% ipython --no-banner

In [1]: import numpy as np

In [2]: np.set_printoptions(suppress=True, linewidth=160)

In [3]: rd = lambda a: np.round(a, 4) + 0

In [4]: K = np.load("block12.npy")

In [5]: print(rd(K))
[[-0.6549  0.7557]
 [ 0.7557  0.6549]]

In [6]: print(rd(np.sort(np.abs(np.linalg.eigvals(K)))))
[1. 1.]

In [7]: print(rd(np.linalg.det(K)))
-1.0

In [8]: print(rd(np.linalg.matrix_power(K, 3)))
[[-0.6549  0.7557]
 [ 0.7557  0.6549]]

In [9]: print(np.allclose(K, K.T))
True

In [10]: print(rd(np.trace(K)))
0.0

In [11]: print(rd(np.abs(np.linalg.eigvals(K)).max()))
1.0

In [12]: print((K - K.T) / 2)
[[0. 0.]
 [0. 0.]]

In [13]: f = np.array([2, -3])

In [14]: out = K + np.outer(f, np.eye(2)[0])

In [15]: print(np.linalg.matrix_rank(out - K))
1

In [16]: print(np.linalg.matrix_rank(np.linalg.inv(out) - np.linalg.inv(K), tol=1e-8))
1

In [17]: print(rd(out))
[[ 1.3451  0.7557]
 [-2.2443  0.6549]]

In [18]: basis = np.array([[-1, -2, 0], [1, -1, 3], [0, 0, 3]])

In [19]: mat = np.repeat(basis, 27 // 3, axis=0)

In [20]: rng = np.random.default_rng(55)

In [21]: mat = mat + 0.3 * rng.normal(size=mat.shape)

In [22]: print(rd(mat))
[[-0.7473 -2.8928 -0.0915]
 [-0.565  -2.3732  0.016 ]
 [-0.55   -2.3505  0.2432]
 [-0.4303 -1.8659  0.4887]
 [-1.0414 -2.1263  0.1398]
 [-1.4319 -1.6671  0.0134]
 [-1.3879 -1.6604  0.2031]
 [-1.0982 -2.1883  0.1127]
 [-1.4733 -2.3467  0.3869]
 [ 1.1088 -0.6196  3.0731]
 [ 1.5234 -1.2982  3.3851]
 [ 1.313  -0.6187  3.5179]
 [ 0.9305 -0.9499  3.6487]
 [ 1.4305 -0.6548  2.6195]
 [ 1.6259 -0.8033  3.3237]
 [ 0.5229 -0.859   2.3408]
 [ 1.2793 -0.9529  3.1129]
 [ 0.7433 -0.8655  2.9944]
 [-0.4791  0.1215  2.9693]
 [-0.4129  0.3379  2.6159]
 [-0.1998 -0.5467  2.5083]
 [ 0.1609  0.7558  2.8449]
 [-0.0495 -0.0622  3.3493]
 [ 0.7676  0.151   2.9888]
 [ 0.3478  0.256   2.9664]
 [ 0.0675 -0.2286  3.0715]
 [-0.3904  0.483   3.481 ]]

In [23]: lab = mat[:, 0] > np.median(mat[:, 0])

In [24]: f = mat[lab].mean(axis=0) - mat[~lab].mean(axis=0)

In [25]: print(np.argsort(-np.abs(f).round(6), kind="stable"))
[2 0 1]

In [26]: print(((mat - mat.mean(axis=0)) @ f > 0).astype(int))
[0 0 0 0 0 0 0 0 0 1 1 1 1 1 1 1 1 1 1 1 1 1 1 1 1 1 1]

In [27]: print(lab.astype(int))
[0 0 0 0 0 0 0 0 0 1 1 1 1 1 1 1 1 1 0 0 0 1 0 1 1 1 0]

In [28]: O, vecs = np.linalg.qr(mat[:, :1])[0], np.linalg.qr(mat[:, 1:])[0]

In [29]: sig = np.linalg.svd(O.T @ vecs, compute_uv=False)

In [30]: print(rd(np.degrees(np.arccos(sig.clip(0, 1)))))
[51.1501]

In [31]: print(rd(np.linalg.norm(O @ O.T - vecs @ vecs.T, 2)))
1.0

In [32]: Ac = mat - mat.mean(axis=0)

In [33]: Uu, sig, vt = np.linalg.svd(Ac, full_matrices=False)

In [34]: print(np.abs(vt[0]).argmax())
2

In [35]: print(rd(sig))
[9.3179 3.8139 1.4306]

In [36]: print(rd(np.abs(vt[-1])))
[0.5223 0.5648 0.6389]

In [37]: print(np.linalg.matrix_rank(Ac))
3

In [38]: cov = np.cov(mat, rowvar=False)

In [39]: print(rd(np.corrcoef(mat[:, 1], mat[:, 0])[0, 1]))
0.4296

In [40]: print(rd(np.median(mat, axis=0)))
[-0.0495 -0.859   2.8449]

In [41]: print(np.argwhere(np.triu(np.abs(np.corrcoef(mat.T)) > 0.8, 1)))
[[1 2]]

In [42]: print(rd(np.linalg.eigvalsh(cov)[::-1]))
[3.3394 0.5595 0.0787]

In [43]: print(cov.shape)
(3, 3)

In [44]: basis = 3 * np.array([[-0.9, -0.8, -1.5], [0.8, -0.7, -0.2], [0.0, 0.2, -0.6]])

In [45]: lab = rng.integers(0, 3, 24)

In [46]: data = basis[lab] + rng.normal(size=(24, 3))

In [47]: print(rd(data))
[[ 3.0479 -1.7905  0.3759]
 [-2.1449  2.21    0.1155]
 [ 4.6342 -2.1597 -1.3041]
 [ 3.0082 -1.9396  0.4027]
 [-0.0716 -2.4741 -0.3655]
 [ 1.3074 -3.2135  1.2851]
 [ 0.5629 -0.4535  0.    ]
 [-0.4232 -0.3745 -2.6824]
 [-0.6734  1.1566 -1.8686]
 [ 2.6401 -2.6439  0.0162]
 [ 1.569  -1.7549 -1.7736]
 [-1.6008 -1.6735 -4.7683]
 [ 2.5983 -2.7116 -1.0351]
 [ 0.2382  1.6981 -3.5771]
 [ 2.0478 -1.3203 -1.8275]
 [-1.3639  1.6571 -2.2725]
 [-0.707  -1.4869 -4.3617]
 [ 2.3182 -2.1978 -0.8184]
 [ 1.9639 -3.5319 -1.1042]
 [ 2.7579 -3.1903 -1.7922]
 [-3.4704 -0.6488 -3.0366]
 [ 3.05   -2.6644  0.4393]
 [-4.5507 -1.646  -4.3522]
 [ 4.8066 -1.4214 -1.0481]]

In [48]: out = np.c_[data[:, :2] @ np.array([[3, 0], [1, 3]]), np.array([-3, -1, 0, 1, 0, 3, -3, 2, -1, -2, 2, -1, 1, 1, -3, -1, 2, 1, 2, 2, 2, -2, -3, 0])]

In [49]: print(rd(out))
[[  7.3532  -5.3714  -3.    ]
 [ -4.2249   6.6299  -1.    ]
 [ 11.743   -6.479    0.    ]
 [  7.085   -5.8189   1.    ]
 [ -2.689   -7.4224   0.    ]
 [  0.7088  -9.6406   3.    ]
 [  1.2352  -1.3604  -3.    ]
 [ -1.644   -1.1234   2.    ]
 [ -0.8635   3.4699  -1.    ]
 [  5.2763  -7.9316  -2.    ]
 [  2.952   -5.2648   2.    ]
 [ -6.4758  -5.0204  -1.    ]
 [  5.0832  -8.1348   1.    ]
 [  2.4128   5.0944   1.    ]
 [  4.8232  -3.961   -3.    ]
 [ -2.4345   4.9714  -1.    ]
 [ -3.6079  -4.4606   2.    ]
 [  4.7567  -6.5935   1.    ]
 [  2.3599 -10.5957   2.    ]
 [  5.0833  -9.5709   2.    ]
 [-11.0601  -1.9465   2.    ]
 [  6.4857  -7.9932  -2.    ]
 [-15.298   -4.9381  -3.    ]
 [ 12.9984  -4.2643   0.    ]]

In [50]: print(rd(np.linalg.lstsq(data, out[:, 0])[0]))
[3. 1. 0.]

In [51]: print(rd(np.linalg.norm(out - data @ np.linalg.lstsq(data, out)[0], axis=0)))
[0.     0.     9.1126]

In [52]: print(np.linalg.matrix_rank(np.c_[data, out]))
4

In [53]: print(np.linalg.matrix_rank(out))
3

In [54]: print(rd(np.linalg.norm(np.linalg.qr(data)[0].T @ out, axis=0) ** 2 / ((out ** 2).sum(axis=0) + 1e-12)))
[1.     1.     0.0231]
